$ python3 -q
>>> import numpy as np
>>> import numpy.linalg as la
>>> np.set_printoptions(precision=3, suppress=True, linewidth=200, floatmode="fixed")
>>> Y = np.array([[-3, -3, -2, -2, -2, -1],
...     [-2, -2, 2, -1, -3, 2],
...     [-2, 3, -2, -2, -1, 3]])
>>> X = Y.T @ Y
>>> print(X)
[[17  7  6 12 14 -7]
 [ 7 22 -4  2  9  8]
 [ 6 -4 12  6  0  0]
 [12  2  6  9  9 -6]
 [14  9  0  9 14 -7]
 [-7  8  0 -6 -7 14]]
>>> Y = X[0, 0] * X[1:] - np.outer(X[1:, 0], X[0])
>>> print(Y)
[[   0  325 -110  -50   55  185]
 [   0 -110  168   30  -84   42]
 [   0  -50   30    9  -15  -18]
 [   0   55  -84  -15   42  -21]
 [   0  185   42  -18  -21  189]]
>>> print(X[:, 0] / X[0, 0])
[ 1.000  0.412  0.353  0.706  0.824 -0.412]
>>> print(la.matrix_rank(Y), la.matrix_rank(X))
2 3
>>> Uu, sigma, Vt = la.svd(Y, full_matrices=False)
>>> print(sigma.round(3) + 0)
[484.590 248.410   0.000   0.000   0.000]
>>> print(np.allclose(Uu * sigma @ Vt, Y))
True
>>> print(np.round(sigma / sigma[0], 3) + 0)
[1.000 0.513 0.000 0.000 0.000]
>>> print(np.round(Uu.T @ Uu, 3) + 0)
[[1.000 0.000 0.000 0.000 0.000]
 [0.000 1.000 0.000 0.000 0.000]
 [0.000 0.000 1.000 0.000 0.000]
 [0.000 0.000 0.000 1.000 0.000]
 [0.000 0.000 0.000 0.000 1.000]]
>>> Uu, sigma, Vt = la.svd(X)
>>> print(np.argmax(sigma[:-1] / (sigma[1:] + 1e-6)) + 1)
3
>>> Y = Uu[:, :3] @ np.diag(sigma[:3]) @ Vt[:3]
>>> print(round(float(la.norm(X - Y) / la.norm(X)), 3))
0.0
>>> print(la.matrix_rank(Y))
3
>>> print(Y.round(3) + 0)
[[17.000  7.000  6.000 12.000 14.000 -7.000]
 [ 7.000 22.000 -4.000  2.000  9.000  8.000]
 [ 6.000 -4.000 12.000  6.000  0.000  0.000]
 [12.000  2.000  6.000  9.000  9.000 -6.000]
 [14.000  9.000  0.000  9.000 14.000 -7.000]
 [-7.000  8.000  0.000 -6.000 -7.000 14.000]]
>>> print(round(np.abs(X - Y).max(), 3))
0.0
>>> print(la.matrix_rank(X, rtol=0.05))
3
>>> print(round(float(la.norm(X - Y, 2)), 3), np.round(sigma[3], 3))
0.0 0.0
>>> Y = np.array([[-5, 1, -3, 0, 0, -5, 2, 1, 1, -2],
...     [1, 2, -5, -5, -1, 0, 4, -2, -4, 0],
...     [-1, 0, -5, -1, -5, -2, -4, 2, 2, 0],
...     [2, 5, 4, -5, 3, -5, 3, 5, 4, -5],
...     [0, -5, 2, 2, -5, -5, 3, 1, -3, 0],
...     [4, 3, -2, -4, -3, 1, -4, -3, 1, 5],
...     [0, -4, -5, 2, 2, 2, 5, -2, 1, -4],
...     [-1, -4, -4, 0, 5, 1, 3, 5, 4, 5],
...     [0, 1, 5, 4, 3, -4, -1, -4, 4, -2],
...     [-5, 3, 0, 0, 1, 4, 4, -2, 1, 1]])
>>> mat = np.tril(Y)
>>> print(mat)
[[-5  0  0  0  0  0  0  0  0  0]
 [ 1  2  0  0  0  0  0  0  0  0]
 [-1  0 -5  0  0  0  0  0  0  0]
 [ 2  5  4 -5  0  0  0  0  0  0]
 [ 0 -5  2  2 -5  0  0  0  0  0]
 [ 4  3 -2 -4 -3  1  0  0  0  0]
 [ 0 -4 -5  2  2  2  5  0  0  0]
 [-1 -4 -4  0  5  1  3  5  0  0]
 [ 0  1  5  4  3 -4 -1 -4  4  0]
 [-5  3  0  0  1  4  4 -2  1  1]]
>>> def softmax(z):
...     e = np.exp(z - z.max(axis=-1, keepdims=True))
...     return e / e.sum(axis=-1, keepdims=True)
... 
>>> print(np.round(softmax(mat[9]), 3) + 0)
[0.000 0.144 0.007 0.007 0.019 0.391 0.391 0.001 0.019 0.019]
>>> print(softmax(mat).sum(axis=1))
[1.000 1.000 1.000 1.000 1.000 1.000 1.000 1.000 1.000 1.000]
>>> print(np.round(softmax(mat[9] + 2), 3) + 0)
[0.000 0.144 0.007 0.007 0.019 0.391 0.391 0.001 0.019 0.019]
>>> scores = mat @ mat.T / np.sqrt(10)
>>> print(softmax(scores).round(6).argmax(axis=1))
[0 3 2 3 4 5 6 7 8 9]
>>> rng = np.random.default_rng(89)
>>> lab = rng.permutation(10)
>>> Y = mat[:, lab] * rng.choice([-1, 1], 10)
>>> print(Y)
[[ 0  0  0  0  0  0  0  5  0  0]
 [ 0  0  0  0  0  2  0 -1  0  0]
 [ 0  0  0  0  0  0  0  1  0 -5]
 [ 0  0  0  0  0  5  5 -2  0  4]
 [ 0  5  0  0  0 -5 -2  0  0  2]
 [ 0  3  0  0  1  3  4 -4  0 -2]
 [ 0 -2  0 -5  2 -4 -2  0  0 -5]
 [ 5 -5  0 -3  1 -4  0  1  0 -4]
 [-4 -3  0  1 -4  1 -4  0 -4  5]
 [-2 -1  1 -4  4  3  0  5 -1  0]]
>>> Uu, _, Vt = la.svd(mat.T @ Y)
>>> print(lab)
[7 4 9 6 5 1 3 0 8 2]
>>> print(np.round(Uu @ Vt, 3) + 0)
[[ 0.000  0.000  0.000  0.000  0.000  0.000  0.000 -1.000  0.000  0.000]
 [ 0.000  0.000  0.000  0.000  0.000  1.000  0.000  0.000  0.000  0.000]
 [ 0.000  0.000  0.000  0.000  0.000  0.000  0.000  0.000  0.000  1.000]
 [ 0.000  0.000  0.000  0.000  0.000  0.000 -1.000  0.000  0.000  0.000]
 [ 0.000 -1.000  0.000  0.000  0.000  0.000  0.000  0.000  0.000  0.000]
 [ 0.000  0.000  0.000  0.000  1.000  0.000  0.000  0.000  0.000  0.000]
 [ 0.000  0.000  0.000 -1.000  0.000  0.000  0.000  0.000  0.000  0.000]
 [ 1.000  0.000  0.000  0.000  0.000  0.000  0.000  0.000  0.000  0.000]
 [ 0.000  0.000  0.000  0.000  0.000  0.000  0.000  0.000 -1.000  0.000]
 [ 0.000  0.000  1.000  0.000  0.000  0.000  0.000  0.000  0.000  0.000]]
>>> print(np.round(la.lstsq(mat, Y)[0], 3) + 0)
[[ 0.000  0.000  0.000  0.000  0.000  0.000  0.000 -1.000  0.000  0.000]
 [ 0.000  0.000  0.000  0.000  0.000  1.000  0.000  0.000  0.000  0.000]
 [ 0.000  0.000  0.000  0.000  0.000  0.000  0.000  0.000  0.000  1.000]
 [ 0.000  0.000  0.000  0.000  0.000  0.000 -1.000  0.000  0.000  0.000]
 [ 0.000 -1.000  0.000  0.000  0.000  0.000  0.000  0.000  0.000  0.000]
 [ 0.000  0.000  0.000  0.000  1.000  0.000  0.000  0.000  0.000  0.000]
 [ 0.000  0.000  0.000 -1.000  0.000  0.000  0.000  0.000  0.000  0.000]
 [ 1.000  0.000  0.000  0.000  0.000  0.000  0.000  0.000  0.000  0.000]
 [ 0.000  0.000  0.000  0.000  0.000  0.000  0.000  0.000 -1.000  0.000]
 [ 0.000  0.000  1.000  0.000  0.000  0.000  0.000  0.000  0.000  0.000]]
>>> O, evecs = la.qr(Y[:, :2])[0], la.qr(Y[:, 2:])[0]
>>> sigma = la.svd(O.T @ evecs, compute_uv=False)
>>> print((sigma > 0.9).sum())
1
>>> print(np.degrees(np.arccos(sigma.clip(0, 1))))
[13.359 30.926]
>>> Y = mat / np.sqrt((mat ** 2).mean(axis=1, keepdims=True))
>>> print(la.matrix_rank(mat - mat.mean(axis=1, keepdims=True)))
9
>>> print(la.matrix_rank(Y) == la.matrix_rank(mat))
True
